$ python -q
>>> import numpy as np
>>> from numpy import linalg as LA
>>> np.set_printoptions(suppress=True, linewidth=160)
>>> rng = np.random.default_rng(52310)
>>> X = (rng.random((13, 13)) < 0.3) + np.eye(13)
>>> X /= X.sum(axis=1, keepdims=True)
>>> X.round(3)
array([[0.5  , 0.25 , 0.   , 0.   , 0.   , 0.   , 0.   , 0.   , 0.   , 0.   , 0.   , 0.25 , 0.   ],
       [0.2  , 0.2  , 0.2  , 0.   , 0.   , 0.   , 0.   , 0.2  , 0.   , 0.   , 0.   , 0.   , 0.2  ],
       [0.25 , 0.   , 0.5  , 0.   , 0.   , 0.   , 0.   , 0.   , 0.   , 0.25 , 0.   , 0.   , 0.   ],
       [0.   , 0.   , 0.   , 0.5  , 0.   , 0.   , 0.5  , 0.   , 0.   , 0.   , 0.   , 0.   , 0.   ],
       [0.25 , 0.   , 0.   , 0.   , 0.25 , 0.   , 0.   , 0.   , 0.   , 0.   , 0.25 , 0.25 , 0.   ],
       [0.   , 0.   , 0.   , 0.   , 0.2  , 0.4  , 0.   , 0.2  , 0.   , 0.   , 0.   , 0.   , 0.2  ],
       [0.   , 0.   , 0.   , 0.167, 0.167, 0.   , 0.167, 0.167, 0.167, 0.   , 0.167, 0.   , 0.   ],
       [0.25 , 0.   , 0.   , 0.25 , 0.   , 0.   , 0.   , 0.25 , 0.25 , 0.   , 0.   , 0.   , 0.   ],
       [0.2  , 0.   , 0.   , 0.   , 0.   , 0.2  , 0.2  , 0.   , 0.2  , 0.   , 0.   , 0.2  , 0.   ],
       [0.   , 0.   , 0.   , 0.   , 0.167, 0.   , 0.167, 0.   , 0.167, 0.167, 0.   , 0.167, 0.167],
       [0.   , 0.   , 0.   , 0.   , 0.   , 0.2  , 0.2  , 0.   , 0.2  , 0.   , 0.2  , 0.2  , 0.   ],
       [0.167, 0.   , 0.167, 0.   , 0.   , 0.   , 0.167, 0.   , 0.167, 0.   , 0.   , 0.167, 0.167],
       [0.   , 0.   , 0.   , 0.   , 0.   , 0.   , 0.25 , 0.   , 0.   , 0.   , 0.25 , 0.25 , 0.25 ]])
>>> out = LA.inv(X)
>>> round(float(LA.det(X) * LA.det(out)), 3)
1.0
>>> round(float(LA.cond(X)), 3)
109.963
